% ipython --no-banner

In [1]: import numpy as np

In [2]: np.set_printoptions(precision=3, suppress=True, linewidth=200)

In [3]: def rd(a):
   ...:     return np.round(a, 3) + 0
   ...: 

In [4]: sig = 3 * 0.2 ** np.arange(4)

In [5]: q, _ = np.linalg.qr(np.array([[2.2, 1.2, 0.4, -0.1],
   ...:     [0.9, 0.5, -0.8, 0.4],
   ...:     [-0.8, 1.7, 1.8, 0.4],
   ...:     [1.4, -0.7, 1.6, 0.6]]))

In [6]: rng = np.random.default_rng(49)

In [7]: M = rng.normal(size=(14, 4)) * sig @ q

In [8]: rd(M)
Out[8]: 
array([[-1.545, -0.957,  0.555, -0.098],
       [-0.297, -0.132,  0.13 , -0.135],
       [ 0.516,  0.325, -0.523, -0.849],
       [-5.786, -3.474,  0.97 , -2.736],
       [ 0.562,  0.404, -0.128,  0.169],
       [-3.165, -1.825,  0.332, -2.043],
       [-3.569, -2.328,  0.704, -1.162],
       [-2.078, -1.121,  0.606, -0.449],
       [-0.508, -0.294,  0.294,  0.265],
       [ 1.143,  0.591,  0.091,  1.424],
       [ 1.786,  0.923, -0.332,  1.097],
       [-2.045, -1.277,  0.098, -1.437],
       [ 1.133,  0.615, -0.218,  0.655],
       [-0.1  , -0.011, -0.354, -0.95 ]])

In [9]: vec = np.array([0, 1, 1, 2])

In [10]: rd(M @ np.eye(4)[0])
Out[10]: array([-1.545, -0.297,  0.516, -5.786,  0.562, -3.165, -3.569, -2.078, -0.508,  1.143,  1.786, -2.045,  1.133, -0.1  ])

In [11]: vec @ M
ValueError: matmul: Input operand 1 has a mismatch in its core dimension 0, with gufunc signature (n?,k),(k,m?)->(n?,m?) (size 14 is different from 4)


In [12]: proj = M @ np.linalg.solve(M.T @ M, M.T)

In [13]: np.allclose(proj @ proj, proj)
Out[13]: True

In [14]: Xc = M - M.mean(axis=0)

In [15]: evecs = np.linalg.svd(Xc)[2][:2]

In [16]: out = Xc - Xc @ evecs.T @ evecs

In [17]: rd(np.linalg.norm(out) / np.linalg.norm(Xc))
Out[17]: np.float64(0.034)

In [18]: np.linalg.norm(out, axis=1).round(6).argmax()
Out[18]: np.int64(6)

In [19]: rd(out.std(axis=0))
Out[19]: array([0.023, 0.066, 0.056, 0.018])

In [20]: rd(np.diag(evecs.T @ evecs))
Out[20]: array([0.672, 0.255, 0.189, 0.883])
